% ipython --no-banner

In [1]: import numpy as np

In [2]: from numpy import linalg as LA

In [3]: np.set_printoptions(precision=3, suppress=True, linewidth=140)

In [4]: mat = np.load("mat.npy")

In [5]: mat
Out[5]: 
array([[0, 0, 0, 1, 0, 1, 0, 1, 1, 1, 1, 1, 0, 1],
       [0, 0, 1, 0, 0, 0, 0, 0, 0, 0, 0, 0, 1, 0],
       [0, 1, 0, 0, 0, 0, 0, 0, 0, 0, 0, 0, 0, 0],
       [1, 0, 0, 0, 0, 1, 1, 1, 1, 1, 1, 1, 0, 1],
       [0, 0, 0, 0, 0, 0, 0, 0, 0, 0, 0, 0, 1, 0],
       [1, 0, 0, 1, 0, 0, 1, 0, 0, 1, 1, 1, 0, 1],
       [0, 0, 0, 1, 0, 1, 0, 1, 1, 0, 1, 1, 0, 1],
       [1, 0, 0, 1, 0, 0, 1, 0, 1, 1, 1, 0, 0, 1],
       [1, 0, 0, 1, 0, 0, 1, 1, 0, 1, 1, 1, 0, 1],
       [1, 0, 0, 1, 0, 1, 0, 1, 1, 0, 1, 0, 0, 1],
       [1, 0, 0, 1, 0, 1, 1, 1, 1, 1, 0, 1, 0, 1],
       [1, 0, 0, 1, 0, 1, 1, 0, 1, 0, 1, 0, 0, 1],
       [0, 1, 0, 0, 1, 0, 0, 0, 0, 0, 0, 0, 0, 0],
       [1, 0, 0, 1, 0, 1, 1, 1, 1, 1, 1, 1, 0, 0]])

In [6]: np.round(LA.det(mat), 3)
Out[6]: np.float64(-5.0)

In [7]: K = np.loadtxt("layer15.csv", delimiter=",")

In [8]: K
Out[8]: 
array([[9.024, 4.922, 1.078, 6.176],
       [9.081, 5.11 , 0.879, 6.011],
       [9.011, 5.032, 0.956, 6.033],
       [9.228, 4.957, 1.072, 5.989],
       [8.953, 4.966, 1.064, 6.047],
       [9.046, 4.97 , 0.993, 5.844],
       [8.879, 5.   , 1.074, 6.029],
       [9.087, 4.917, 0.92 , 6.046],
       [8.864, 4.84 , 0.826, 5.953],
       [9.043, 5.023, 1.072, 6.075],
       [8.95 , 5.217, 0.883, 5.98 ],
       [8.869, 5.004, 1.09 , 5.965],
       [7.142, 8.943, 8.951, 3.004],
       [6.798, 8.976, 9.145, 2.916],
       [7.221, 9.213, 8.889, 2.888],
       [6.903, 8.977, 8.898, 3.031],
       [6.982, 8.891, 8.99 , 3.024],
       [6.896, 8.908, 9.074, 2.972],
       [6.981, 8.896, 9.088, 3.112],
       [7.063, 8.829, 8.901, 3.112],
       [6.964, 9.187, 8.945, 2.897],
       [6.97 , 8.86 , 8.939, 3.103],
       [7.2  , 9.   , 8.996, 3.029],
       [7.176, 8.896, 8.969, 3.038],
       [3.101, 6.02 , 9.055, 2.92 ],
       [2.987, 5.988, 8.893, 3.089],
       [2.942, 5.955, 8.947, 2.765],
       [3.073, 5.628, 8.904, 2.867],
       [2.937, 5.937, 8.974, 2.975],
       [2.997, 6.012, 9.036, 2.979],
       [3.003, 6.081, 9.022, 2.899],
       [2.94 , 5.95 , 9.135, 3.092],
       [2.868, 5.925, 8.928, 2.843],
       [3.01 , 6.051, 8.989, 3.037],
       [3.032, 5.947, 8.949, 2.835],
       [3.048, 5.949, 9.072, 3.037]])

In [9]: Y = np.c_[K[:, :2] @ np.array([[2, 0], [3, 2]]), np.array([0, 3, -3, -2, 0, -2, 1, -1, -3, -3, -2, 0, 0, -2, 2, 1, 2, -2, 3, -2, 2, 1, 2, 1, 1, -1, 1, -2, 3, 3, -2, -1, -1, -2, 2, 0])]

In [10]: Y
Out[10]: 
array([[32.814,  9.844,  0.   ],
       [33.492, 10.22 ,  3.   ],
       [33.118, 10.064, -3.   ],
       [33.327,  9.914, -2.   ],
       [32.804,  9.932,  0.   ],
       [33.002,  9.94 , -2.   ],
       [32.758, 10.   ,  1.   ],
       [32.925,  9.834, -1.   ],
       [32.248,  9.68 , -3.   ],
       [33.155, 10.046, -3.   ],
       [33.551, 10.434, -2.   ],
       [32.75 , 10.008,  0.   ],
       [41.113, 17.886,  0.   ],
       [40.524, 17.952, -2.   ],
       [42.081, 18.426,  2.   ],
       [40.737, 17.954,  1.   ],
       [40.637, 17.782,  2.   ],
       [40.516, 17.816, -2.   ],
       [40.65 , 17.792,  3.   ],
       [40.613, 17.658, -2.   ],
       [41.489, 18.374,  2.   ],
       [40.52 , 17.72 ,  1.   ],
       [41.4  , 18.   ,  2.   ],
       [41.04 , 17.792,  1.   ],
       [24.262, 12.04 ,  1.   ],
       [23.938, 11.976, -1.   ],
       [23.749, 11.91 ,  1.   ],
       [23.03 , 11.256, -2.   ],
       [23.685, 11.874,  3.   ],
       [24.03 , 12.024,  3.   ],
       [24.249, 12.162, -2.   ],
       [23.73 , 11.9  , -1.   ],
       [23.511, 11.85 , -1.   ],
       [24.173, 12.102, -2.   ],
       [23.905, 11.894,  2.   ],
       [23.943, 11.898,  0.   ]])

In [11]: print(np.round(LA.lstsq(K, Y[:, 0])[0], 3) + 0)
[2. 3. 0. 0.]

In [12]: LA.matrix_rank(Y)
Out[12]: np.int64(3)

In [13]: LA.norm(LA.qr(K)[0].T @ Y, axis=0) ** 2 / ((Y ** 2).sum(axis=0) + 1e-12)
Out[13]: array([1.   , 1.   , 0.152])
